>>> import numpy as np
>>> from numpy import linalg as LA
>>> np.set_printoptions(precision=2, suppress=True, linewidth=160)
>>> def tidy(a):
...     return np.round(a, 2) + 0
... 
>>> F = np.load("a.npy")
>>> F
array([[-0.1, -0.5,  0.3,  1.9, -0.9,  1.8,  0.7,  0.1,  1.7, -0.6, -1.3,  1.9,  0. ,  0.7],
       [ 0.6, -0.5,  0.3,  1.2,  0.1,  1.6,  1. ,  0.4,  1.9,  1.4,  1. , -1.7,  0.7,  1.3],
       [ 1.3, -0.6, -1.2,  0. ,  0.3, -0.6, -0.2,  1.3, -0.6,  1. ,  0.9, -0.2,  0.7, -0.7],
       [-0.9,  0.7,  0.9,  0.8, -0.8, -0.1, -1. , -0.3,  0.9,  1.6,  0.8, -0.8,  1.5,  1.1],
       [ 0.1, -1.4,  1.2,  0.9, -0.9,  2.3, -1. ,  0.5,  0.7,  1.9, -0.6, -2.2,  0.3, -1.3],
       [ 0.1, -0.9, -0.8,  0.4, -0.7, -1.2,  0.6,  0.8,  1. , -1.2,  0.1, -0.2, -1.1, -0.6],
       [-0.7, -1.1,  1.3, -0.2,  1.1, -0.8, -0.3, -1.4,  0.1,  0.3, -2. , -1.5, -0.2,  1. ],
       [ 0.5, -0.4, -1. , -0.9,  0.2,  2.3, -0.3,  0.3,  0.7,  0.6,  0.5,  0.1,  1.3,  0.7],
       [-1.8,  1. ,  0.2, -0.1,  0.5,  0. , -0.4,  0.1, -3.6,  0.6,  2.3,  0.6,  0.6, -0.2],
       [ 0.7, -0.2,  0.6,  0. ,  0.8,  0.7,  0.5, -1.4,  0.7, -0.9,  0.9, -0.2,  0.8, -0.8],
       [ 1.3,  1.5,  0.6,  1.7,  0.3,  1.4, -0.3, -2. ,  0.3,  1. ,  0.6,  0.4,  1.4,  0.4],
       [ 0. ,  0.3,  1.5,  0. , -0.6,  0.7,  1.3,  0.3,  0.7,  0.8,  0.7,  0.9, -0.9, -0.9],
       [ 0.5, -0.1,  0.6,  1.8, -1.9,  0.8,  0.5, -1. , -0.4,  1.6, -0.8,  1.7, -0.1, -1.3],
       [ 1.5,  0.4, -1.4,  0.8,  0.5, -0.3, -0.8, -1.4, -2.6, -1.2,  0.1,  0.1,  0.9,  0.5],
       [-0.4, -0.3, -0.8,  1.1,  0.8, -1.7, -0.5, -0.2,  0.1,  0.1, -0.4,  0.8, -0.4, -0.3],
       [ 0.5,  0.2,  0.3, -1.6, -0.9,  1.5,  0.1, -0.7,  0.9,  0.2,  1.1, -1.6, -2.6, -0.4]])
>>> def softmax(z):
...     e = np.exp(z - z.max(axis=-1, keepdims=True))
...     return e / e.sum(axis=-1, keepdims=True)
... 
>>> tidy(softmax(F[14]))
array([0.04, 0.05, 0.03, 0.2 , 0.15, 0.01, 0.04, 0.05, 0.07, 0.07, 0.04, 0.15, 0.04, 0.05])
>>> tidy(softmax(F[14] + 2))
array([0.04, 0.05, 0.03, 0.2 , 0.15, 0.01, 0.04, 0.05, 0.07, 0.07, 0.04, 0.15, 0.04, 0.05])
>>> S = F @ F.T / np.sqrt(14)
>>> softmax(S).round(6).argmax(axis=1)
array([ 0,  1,  2,  3,  4,  5,  6,  7,  8,  9, 10, 11, 12, 13, 14, 15])
